$ ipython --no-banner

In [1]: import numpy as np

In [2]: import numpy.linalg as la

In [3]: np.set_printoptions(precision=2, suppress=True, linewidth=140)

In [4]: F = np.load("test14.npy")

In [5]: F
Out[5]: 
array([[-1,  0,  0,  0],
       [ 0, -3,  0,  0],
       [ 0,  0,  1,  0],
       [ 0,  0,  0,  0]])

In [6]: hat = np.triu(np.array([[-4, -2, 1, 0], [-2, 3, -4, 2], [4, -2, -5, -1], [-4, 4, -4, -5]]), 1) + np.eye(4)

In [7]: A2 = hat @ F @ la.inv(hat)

In [8]: np.poly(A2)
Out[8]: array([ 1.,  3., -1., -3.,  0.])

In [9]: round(la.det(A2), 2)
Out[9]: np.float64(0.0)

In [10]: la.matrix_rank(A2)
Out[10]: np.int64(3)

In [11]: J = np.load("a.npy")

In [12]: J
Out[12]: 
array([[0.43, 0.29, 0.29],
       [0.5 , 0.5 , 0.  ],
       [0.17, 0.33, 0.5 ]])

In [13]: # a transition matrix

In [14]: np.diff(J, axis=0)
Out[14]: 
array([[ 0.07,  0.21, -0.29],
       [-0.33, -0.17,  0.5 ]])

In [15]: J.sum(axis=1)
Out[15]: array([1., 1., 1.])

In [16]: print(np.abs(J).max())
0.5

In [17]: J.mean(axis=0)
Out[17]: array([0.37, 0.37, 0.26])

In [18]: J - J[0]
Out[18]: 
array([[ 0.  ,  0.  ,  0.  ],
       [ 0.07,  0.21, -0.29],
       [-0.26,  0.05,  0.21]])

In [19]: def softmax(z):
    ...:     e = np.exp(z - z.max(axis=-1, keepdims=True))
    ...:     return e / e.sum(axis=-1, keepdims=True)
    ...: 

In [20]: softmax(J).sum(axis=1)
Out[20]: array([1., 1., 1.])

In [21]: softmax(10 * J[2])
Out[21]: array([0.03, 0.15, 0.82])

In [22]: softmax(J[2] + 5)
Out[22]: array([0.28, 0.33, 0.39])

In [23]: att = J @ J.T / np.sqrt(3)

In [24]: softmax(att).round(6).argmax(axis=1)
Out[24]: array([1, 1, 2])

In [25]: softmax(att)[2] @ J
Out[25]: array([0.36, 0.37, 0.27])

In [26]: J @ np.ones(3)
Out[26]: array([1., 1., 1.])

In [27]: la.matrix_power(J, 2)
Out[27]: 
array([[0.37, 0.36, 0.27],
       [0.46, 0.39, 0.14],
       [0.32, 0.38, 0.3 ]])

In [28]: print(la.matrix_power(J, 100))
[[0.4  0.38 0.23]
 [0.4  0.38 0.23]
 [0.4  0.38 0.23]]

In [29]: pr = np.eye(3)[2]

In [30]: for _ in range(7):
    ...:     pr = pr @ J
    ...:     print(pr.round(2))
    ...: 
[0.17 0.33 0.5 ]
[0.32 0.38 0.3 ]
[0.38 0.38 0.24]
[0.39 0.38 0.23]
[0.4  0.38 0.23]
[0.4  0.38 0.23]
[0.4  0.38 0.23]

In [31]: q, vecs = la.qr(J[:, :1])[0], la.qr(J[:, 1:])[0]

In [32]: s = la.svd(q.T @ vecs, compute_uv=False)

In [33]: np.degrees(np.arccos(s.clip(0, 1)))
Out[33]: array([17.47])

In [34]: (s > 0.9).sum()
Out[34]: np.int64(1)

In [35]: hat = np.triu(np.array([[1, 0, 0], [1, -1, -3], [0, 0, -1]]), 1) + np.eye(3)

In [36]: A2 = hat @ J @ la.inv(hat)

In [37]: round(la.det(A2), 2)
Out[37]: np.float64(0.06)

In [38]: A2.round(2) + 0
Out[38]: 
array([[ 0.43,  0.29,  1.14],
       [ 0.  , -0.5 , -3.  ],
       [ 0.17,  0.33,  1.5 ]])

In [39]: hat @ J - J @ hat
Out[39]: 
array([[ 0.  ,  0.  ,  0.86],
       [-0.5 , -1.  ,  0.  ],
       [ 0.  ,  0.  ,  1.  ]])

In [40]: A = np.array([[5.0, 0.0, 0.0, 0.0],
    ...:     [0.0, 5.0, 4.0, 4.0],
    ...:     [0.0, 4.0, 5.0, 4.0],
    ...:     [0.0, 4.0, 4.0, 5.0]])

In [41]: # equal to its transpose

In [42]: (A - A.T) / 2
Out[42]: 
array([[0., 0., 0., 0.],
       [0., 0., 0., 0.],
       [0., 0., 0., 0.],
       [0., 0., 0., 0.]])

In [43]: round(np.abs(la.eigvals(A)).max(), 2)
Out[43]: np.float64(13.0)

In [44]: la.matrix_power(A, 3)
Out[44]: 
array([[125.,   0.,   0.,   0.],
       [  0., 733., 732., 732.],
       [  0., 732., 733., 732.],
       [  0., 732., 732., 733.]])

In [45]: np.sort(np.abs(la.eigvals(A)))
Out[45]: array([ 1.,  1.,  5., 13.])

In [46]: round(la.det(A), 2)
Out[46]: np.float64(65.0)

In [47]: (A + A.T) / 2
Out[47]: 
array([[5., 0., 0., 0.],
       [0., 5., 4., 4.],
       [0., 4., 5., 4.],
       [0., 4., 4., 5.]])

In [48]: L = la.cholesky(A)

In [49]: L
Out[49]: 
array([[2.24, 0.  , 0.  , 0.  ],
       [0.  , 2.24, 0.  , 0.  ],
       [0.  , 1.79, 1.34, 0.  ],
       [0.  , 1.79, 0.6 , 1.2 ]])

In [50]: la.eigvalsh(A).min() > 0
Out[50]: np.True_

In [51]: L @ L.T
Out[51]: 
array([[5., 0., 0., 0.],
       [0., 5., 4., 4.],
       [0., 4., 5., 4.],
       [0., 4., 4., 5.]])
